% ipython --no-banner

In [1]: import numpy as np

In [2]: from numpy import linalg as LA

In [3]: np.set_printoptions(precision=1, suppress=True, linewidth=200)

In [4]: feats = np.load("sample10.npy")

In [5]: feats
Out[5]: 
array([[ 0.6, -0.3,  0.2, -0.3],
       [-0.3,  0.2, -0.2,  0.1],
       [ 0.2, -0.2,  0.7,  0.3],
       [-0.3,  0.1,  0.3,  0.6]])

In [6]: x0 = np.array([0, 0, -2, 0])

In [7]: feats @ x0
Out[7]: array([-0.5,  0.4, -1.3, -0.7])

In [8]: print(np.round(np.trace(feats), 1))
2.0

In [9]: LA.eigvalsh(2 * feats - np.eye(4))
Out[9]: array([-1., -1.,  1.,  1.])

In [10]: feats @ feats @ x0
Out[10]: array([-0.5,  0.4, -1.3, -0.7])

In [11]: [round(float(x), 1) for x in LA.svd(feats, compute_uv=False)[:3]]
Out[11]: [1.0, 1.0, 0.0]

In [12]: np.round(LA.norm(feats, 2) / LA.norm(feats), 1)
Out[12]: np.float64(0.7)

In [13]: proj = np.triu(np.array([[2, 5, 5, 1], [4, 2, 5, 1], [5, 2, 5, 1], [0, 4, 0, 3]]), 1) + np.eye(4)

In [14]: B = proj @ feats @ LA.inv(proj)

In [15]: np.round(np.poly(B), 1) + 0
Out[15]: array([ 1., -2.,  1.,  0.,  0.])

In [16]: np.round(proj @ feats - feats @ proj, 1) + 0
Out[16]: 
array([[-0.6, -2.9,  1.2,  2.3],
       [ 0.9,  0.4,  4.2,  2.7],
       [-0.3, -1.1,  0.3,  0. ],
       [ 0. ,  1.6,  1.2, -0.1]])

In [17]: np.trace(B), round(np.trace(feats), 1)
Out[17]: (np.float64(2.0), np.float64(2.0))

In [18]: LA.matrix_rank(B)
Out[18]: np.int64(2)

In [19]: w, evecs = LA.eigh(feats)

In [20]: w.round(1) + 0
Out[20]: array([0., 0., 1., 1.])

In [21]: np.round(LA.svd(feats, compute_uv=False), 1) + 0
Out[21]: array([1., 1., 0., 0.])

In [22]: print(np.round(evecs.T @ evecs, 1) + 0)
[[1. 0. 0. 0.]
 [0. 1. 0. 0.]
 [0. 0. 1. 0.]
 [0. 0. 0. 1.]]

In [23]: np.round(evecs.T @ feats @ evecs, 1) + 0
Out[23]: 
array([[0., 0., 0., 0.],
       [0., 0., 0., 0.],
       [0., 0., 1., 0.],
       [0., 0., 0., 1.]])

In [24]: w.sum(), round(np.trace(feats), 1)
Out[24]: (np.float64(2.0), np.float64(2.0))

In [25]: rng = np.random.default_rng(3946)

In [26]: arr = np.array([[0, 2, 1, 5, 1],
    ...:     [-1, -3, 2, -5, -1],
    ...:     [-2, 0, 4, 4, -1],
    ...:     [0, -3, -3, 1, -4],
    ...:     [4, 2, 3, 4, 2],
    ...:     [-1, -2, 2, -4, 3],
    ...:     [-3, -1, -1, -4, -1],
    ...:     [-3, -1, -1, 0, -5],
    ...:     [-5, 1, 3, 5, -2],
    ...:     [4, 1, -1, 4, -5]]) * (rng.random((10, 5)) < 0.3)

In [27]: arr
Out[27]: 
array([[ 0,  0,  1,  5,  0],
       [-1, -3,  0, -5,  0],
       [-2,  0,  0,  0, -1],
       [ 0, -3,  0,  0,  0],
       [ 0,  2,  3,  4,  0],
       [ 0,  0,  2,  0,  0],
       [ 0,  0,  0, -4,  0],
       [ 0, -1,  0,  0,  0],
       [-5,  0,  0,  5,  0],
       [ 0,  0,  0,  0,  0]])

In [28]: cen = (arr - arr.mean(axis=0)) / arr.std(axis=0)

In [29]: np.argwhere(np.abs(cen) > 2)
Out[29]: 
array([[2, 4],
       [4, 2],
       [8, 0]])

In [30]: b = LA.lstsq(np.delete(cen, 3, axis=1), cen[:, 3])[0]

In [31]: b
Out[31]: array([-0.4,  0.4,  0.3,  0.1])

In [32]: print(np.abs(b).argmax())
0

In [33]: np.round(1 - np.var(cen[:, 3] - np.delete(cen, 3, axis=1) @ b), 1)
Out[33]: np.float64(0.5)

In [34]: cen = arr - arr.mean(axis=0)

In [35]: evecs = LA.svd(cen)[2][:4]

In [36]: B = cen - cen @ evecs.T @ evecs

In [37]: LA.norm(B, axis=1).round(6).argmax()
Out[37]: np.int64(2)
